In [1]: import numpy as np

In [2]: import numpy.linalg as la

In [3]: np.set_printoptions(suppress=True, linewidth=160)

In [4]: def rd(a):
   ...:     return np.round(a, 3) + 0
   ...: 

In [5]: J = np.vander(np.arange(11) - 1, 4, increasing=True)

In [6]: J
Out[6]: 
array([[  1,  -1,   1,  -1],
       [  1,   0,   0,   0],
       [  1,   1,   1,   1],
       [  1,   2,   4,   8],
       [  1,   3,   9,  27],
       [  1,   4,  16,  64],
       [  1,   5,  25, 125],
       [  1,   6,  36, 216],
       [  1,   7,  49, 343],
       [  1,   8,  64, 512],
       [  1,   9,  81, 729]])

In [7]: other = np.c_[J[:, :1] @ np.array([[2]]), np.array([2, 4, 5, 7, 4, 6, 9, 6, 6, 1, 0])]

In [8]: other
Out[8]: 
array([[2, 2],
       [2, 4],
       [2, 5],
       [2, 7],
       [2, 4],
       [2, 6],
       [2, 9],
       [2, 6],
       [2, 6],
       [2, 1],
       [2, 0]])

In [9]: rd(la.norm(other - J @ la.lstsq(J, other)[0], axis=0))
Out[9]: array([0.   , 4.251])

In [10]: la.matrix_rank(np.c_[J, other])
Out[10]: np.int64(5)

In [11]: rd(la.norm(la.qr(J)[0].T @ other, axis=0) ** 2 / ((other ** 2).sum(axis=0) + 1e-12))
Out[11]: array([1.  , 0.94])

In [12]: la.matrix_rank(other)
Out[12]: np.int64(2)

In [13]: print(rd(la.lstsq(J, other[:, 0])[0]))
[2. 0. 0. 0.]

In [14]: Uu, sig, Vt = la.svd(other, full_matrices=False)

In [15]: print(Uu.shape, sig.shape, Vt.shape)
(11, 2) (2,) (2, 2)

In [16]: print(np.abs(Uu[:, 0]).round(6).argmax())
6

In [17]: print(rd(sig / sig[0]))
[1.    0.169]

In [18]: rd(Uu.T @ Uu)
Out[18]: 
array([[1., 0.],
       [0., 1.]])

In [19]: rd(sig)
Out[19]: array([18.287,  3.093])

In [20]: rd(np.cumsum(sig ** 2) / np.sum(sig ** 2))
Out[20]: array([0.972, 1.   ])

In [21]: rd(np.sqrt((sig ** 2).sum())), rd(la.norm(other))
Out[21]: (np.float64(18.547), np.float64(18.547))

In [22]: rd(Uu.T @ other @ Vt.T)
Out[22]: 
array([[18.287,  0.   ],
       [ 0.   ,  3.093]])

In [23]: Q, Rm = la.qr(J)

In [24]: rd(np.abs(np.diag(Rm)))
Out[24]: array([ 3.317, 10.488, 29.292, 78.598])

In [25]: rd(Rm)
Out[25]: 
array([[  -3.317,  -13.266,  -86.232, -610.259],
       [   0.   ,   10.488,   83.905,  690.116],
       [   0.   ,    0.   ,   29.292,  351.5  ],
       [   0.   ,    0.   ,    0.   ,  -78.598]])

In [26]: Q.shape, Rm.shape
Out[26]: ((11, 4), (4, 4))

In [27]: rd(abs(Rm[0, 0])), rd(la.norm(J[:, 0]))
Out[27]: (np.float64(3.317), np.float64(3.317))

In [28]: rd(Q.T @ Q)
Out[28]: 
array([[1., 0., 0., 0.],
       [0., 1., 0., 0.],
       [0., 0., 1., 0.],
       [0., 0., 0., 1.]])

In [29]: F = np.load("run0.npy")

In [30]: F
Out[30]: 
array([[3, 2, 0, 0, 2],
       [2, 2, 0, 3, 1],
       [2, 0, 0, 0, 2],
       [1, 2, 3, 0, 3],
       [0, 0, 1, 1, 3],
       [1, 0, 1, 2, 0],
       [2, 3, 3, 1, 2],
       [2, 1, 3, 2, 3],
       [2, 3, 1, 0, 1],
       [2, 1, 3, 2, 0],
       [1, 0, 1, 2, 0]])

In [31]: other = np.c_[F[:, :3] @ np.array([[-3, 1, 2], [-3, 2, 1], [0, 3, -2]]), np.array([-5, -3, 0, -5, -2, 5, -3, -1, -3, -5, -1])]

In [32]: other
Out[32]: 
array([[-15,   7,   8,  -5],
       [-12,   6,   6,  -3],
       [ -6,   2,   4,   0],
       [ -9,  14,  -2,  -5],
       [  0,   3,  -2,  -2],
       [ -3,   4,   0,   5],
       [-15,  17,   1,  -3],
       [ -9,  13,  -1,  -1],
       [-15,  11,   5,  -3],
       [ -9,  13,  -1,  -5],
       [ -3,   4,   0,  -1]])

In [33]: print(rd(la.lstsq(F, other[:, 0])[0]))
[-3. -3.  0.  0.  0.]

In [34]: rd(la.norm(other - F @ la.lstsq(F, other)[0], axis=0))
Out[34]: array([0.   , 0.   , 0.   , 7.054])

In [35]: f = np.array([1, 4, 5])

In [36]: print(np.convolve(F[8], f))
[ 2 11 23 19  6  4  5]

In [37]: m1 = np.load("a.npy")

In [38]: m1
Out[38]: 
array([[ 2.7,  0.7, -1.1,  0. , -0.6],
       [-0.1,  0.4, -0.8,  0.5, -0.2],
       [-9. , -1. , -1. ,  3. ,  4. ],
       [-0.9,  1.5, -0.5,  0. ,  0.9],
       [ 1.3, -0.6,  0.5, -0.3,  0.6],
       [ 0.3, -0.6, -0.4,  0.3, -0.8],
       [-1.5,  0.6,  1.2, -0.1,  0.8],
       [-1.7, -0.7,  0.6,  0.3, -1. ],
       [-1.1, -0.3,  0.3, -0.6, -0.5],
       [ 0. ,  0.6,  1.6, -1.2,  1.4],
       [ 1.5,  1.6,  1. ,  3.1, -1.1],
       [-0.2,  0. , -0.4,  0.7, -0.8],
       [-0.5, -0.6, -1.9, -0.9, -0.8],
       [-0.8,  0.8,  0.4, -0.3, -0.6],
       [ 1.4, -0.5, -1.2, -1.1, -0.6],
       [ 1.3, -1.1, -0.1,  1.7, -1.2],
       [-0.4, -2. ,  0. , -1.3,  0.3],
       [ 0.6,  0.7,  0. ,  0.7,  0.3],
       [-0.4, -0.6,  0.5, -0.2, -0.3],
       [ 1.2,  0.8, -1.9, -1.2, -0.6],
       [-0.5, -1.2, -1.2, -0.3,  0. ],
       [-1.1, -1.6,  1.3,  0.2, -0.4],
       [ 0. , -0.3, -1.3, -1.5, -0.5],
       [-1.4,  1.6, -0.1,  0.3, -1.5],
       [-0.1,  0.8, -0.9, -2.3, -0.4],
       [ 0.3,  0.2, -1.3, -1.2, -0.4],
       [ 0.7,  0.6,  0. , -0.6, -0.9],
       [ 0.2,  0.5,  0.8,  2.2,  1. ],
       [ 0.5, -1.3,  0.1,  0.8, -1.4],
       [-1.5, -0.8, -0.2,  0.8, -0.3],
       [-2.9,  1.5,  0.2,  0.4,  0.4],
       [ 0.9,  1. , -0.8,  1.3, -0.9],
       [ 0.5, -0.3,  1.3,  0.4, -0.3],
       [ 0.9,  0.2,  0.6, -0.6,  0.7],
       [ 1.1,  0. ,  0.1,  1.1,  0.1],
       [ 1.3, -0.8,  0.5,  1.2, -2.5],
       [-0.8, -0.3,  1.9,  1.2, -0.4]])

In [39]: other = np.c_[m1[:, :2] @ np.array([[3, -2], [-1, 1]]), np.array([0, -2, 2, 0, 3, -3, 2, 0, 2, 2, 3, 3, 2, 2, -1, 2, -1, 0, 2, -3, 1, 1, -3, 1, 0, 2, 0, 2, 1, 0, 0, 1, 2, 2, 0, -3, -2])]

In [40]: rd(other)
Out[40]: 
array([[  7.4,  -4.7,   0. ],
       [ -0.7,   0.6,  -2. ],
       [-26. ,  17. ,   2. ],
       [ -4.2,   3.3,   0. ],
       [  4.5,  -3.2,   3. ],
       [  1.5,  -1.2,  -3. ],
       [ -5.1,   3.6,   2. ],
       [ -4.4,   2.7,   0. ],
       [ -3. ,   1.9,   2. ],
       [ -0.6,   0.6,   2. ],
       [  2.9,  -1.4,   3. ],
       [ -0.6,   0.4,   3. ],
       [ -0.9,   0.4,   2. ],
       [ -3.2,   2.4,   2. ],
       [  4.7,  -3.3,  -1. ],
       [  5. ,  -3.7,   2. ],
       [  0.8,  -1.2,  -1. ],
       [  1.1,  -0.5,   0. ],
       [ -0.6,   0.2,   2. ],
       [  2.8,  -1.6,  -3. ],
       [ -0.3,  -0.2,   1. ],
       [ -1.7,   0.6,   1. ],
       [  0.3,  -0.3,  -3. ],
       [ -5.8,   4.4,   1. ],
       [ -1.1,   1. ,   0. ],
       [  0.7,  -0.4,   2. ],
       [  1.5,  -0.8,   0. ],
       [  0.1,   0.1,   2. ],
       [  2.8,  -2.3,   1. ],
       [ -3.7,   2.2,   0. ],
       [-10.2,   7.3,   0. ],
       [  1.7,  -0.8,   1. ],
       [  1.8,  -1.3,   2. ],
       [  2.5,  -1.6,   2. ],
       [  3.3,  -2.2,   0. ],
       [  4.7,  -3.4,  -3. ],
       [ -2.1,   1.3,  -2. ]])

In [41]: la.matrix_rank(np.c_[m1, other])
Out[41]: np.int64(6)

In [42]: rd(la.lstsq(m1, other[:, 0])[0])
Out[42]: array([ 3., -1.,  0.,  0.,  0.])

In [43]: la.matrix_rank(other)
Out[43]: np.int64(3)
